% ipython --no-banner

In [1]: import numpy as np

In [2]: import numpy.linalg as la

In [3]: np.set_printoptions(precision=1, suppress=True, linewidth=120)

In [4]: A = np.loadtxt("x.csv", delimiter=",")

In [5]: A
Out[5]: 
array([[ 2.,  1.,  2.,  1.],
       [ 1.,  1.,  2., -1.],
       [ 2.,  0.,  2.,  0.],
       [-2.,  1.,  1., -2.]])

In [6]: B = A / np.sqrt((A ** 2).mean(axis=1, keepdims=True))

In [7]: la.norm(B, axis=1)
Out[7]: array([2., 2., 2., 2.])

In [8]: B[0]
Out[8]: array([1.3, 0.6, 1.3, 0.6])

In [9]: la.matrix_rank(A - A.mean(axis=1, keepdims=True))
Out[9]: np.int64(3)

In [10]: la.matrix_rank(B) == la.matrix_rank(A)
Out[10]: np.True_

In [11]: B = np.array([[2, 0, 4], [4, 3, 4]])

In [12]: Z = np.kron(B, A)

In [13]: Z.shape
Out[13]: (8, 12)

In [14]: round(la.norm(Z, 2), 1), round(la.norm(B, 2) * la.norm(A, 2), 1)
Out[14]: (np.float64(35.4), np.float64(35.4))

In [15]: def softmax(z):
    ...:     e = np.exp(z - z.max(axis=-1, keepdims=True))
    ...:     return e / e.sum(axis=-1, keepdims=True)
    ...: 

In [16]: softmax(A[2])
Out[16]: array([0.4, 0.1, 0.4, 0.1])

In [17]: softmax(A).sum(axis=1)
Out[17]: array([1., 1., 1., 1.])

In [18]: softmax(A[2] + 3)
Out[18]: array([0.4, 0.1, 0.4, 0.1])

In [19]: S = A @ A.T / np.sqrt(4)

In [20]: softmax(S).round(6).argmax(axis=1)
Out[20]: array([0, 1, 0, 3])

In [21]: np.round(softmax(S + np.triu(np.full(S.shape, -np.inf), 1)), 1) + 0
Out[21]: 
array([[1. , 0. , 0. , 0. ],
       [0.4, 0.6, 0. , 0. ],
       [0.4, 0.2, 0.4, 0. ],
       [0. , 0. , 0. , 1. ]])

In [22]: r0 = np.array([2, 5, 0, -4])

In [23]: B = A + np.outer(r0, np.eye(4)[0])

In [24]: la.matrix_rank(B - A)
Out[24]: np.int64(1)

In [25]: round(la.det(B) / la.det(A), 1), round(float(1 + la.solve(A, r0)[0]), 1)
Out[25]: (np.float64(8.0), 8.0)

In [26]: la.matrix_rank(la.inv(B) - la.inv(A), tol=1e-8)
Out[26]: np.int64(1)

In [27]: B
Out[27]: 
array([[ 4.,  1.,  2.,  1.],
       [ 6.,  1.,  2., -1.],
       [ 2.,  0.,  2.,  0.],
       [-6.,  1.,  1., -2.]])

In [28]: feats = np.load("test13.npy")

In [29]: feats
Out[29]: 
array([[-0.7, -0.6, -0.4],
       [ 0.2, -0.7,  0.7],
       [-0.6,  0.5,  0.6]])

In [30]: # columns are unit length and at right angles

In [31]: rng = np.random.default_rng(5379)

In [32]: z = rng.permutation(3)

In [33]: z
Out[33]: array([0, 2, 1])

In [34]: B = feats[z][:, z]

In [35]: np.diag(B)
Out[35]: array([-0.7,  0.6, -0.7])

In [36]: np.allclose(B, feats)
Out[36]: False

In [37]: r0 = np.array([-3, 2])

In [38]: np.cross(feats[0, :3], feats[1, :3])
Out[38]: array([-0.6,  0.5,  0.6])

In [39]: np.round(np.correlate(feats[0], feats[1], "full"), 1) + 0
Out[39]: array([-0.5,  0.1,  0. ,  0.1, -0.1])

In [40]: np.array([np.convolve(row, r0, "same") for row in feats])
Out[40]: 
array([[ 2.2,  0.2, -0.1],
       [-0.6,  2.4, -3.5],
       [ 1.9, -2.7, -0.9]])
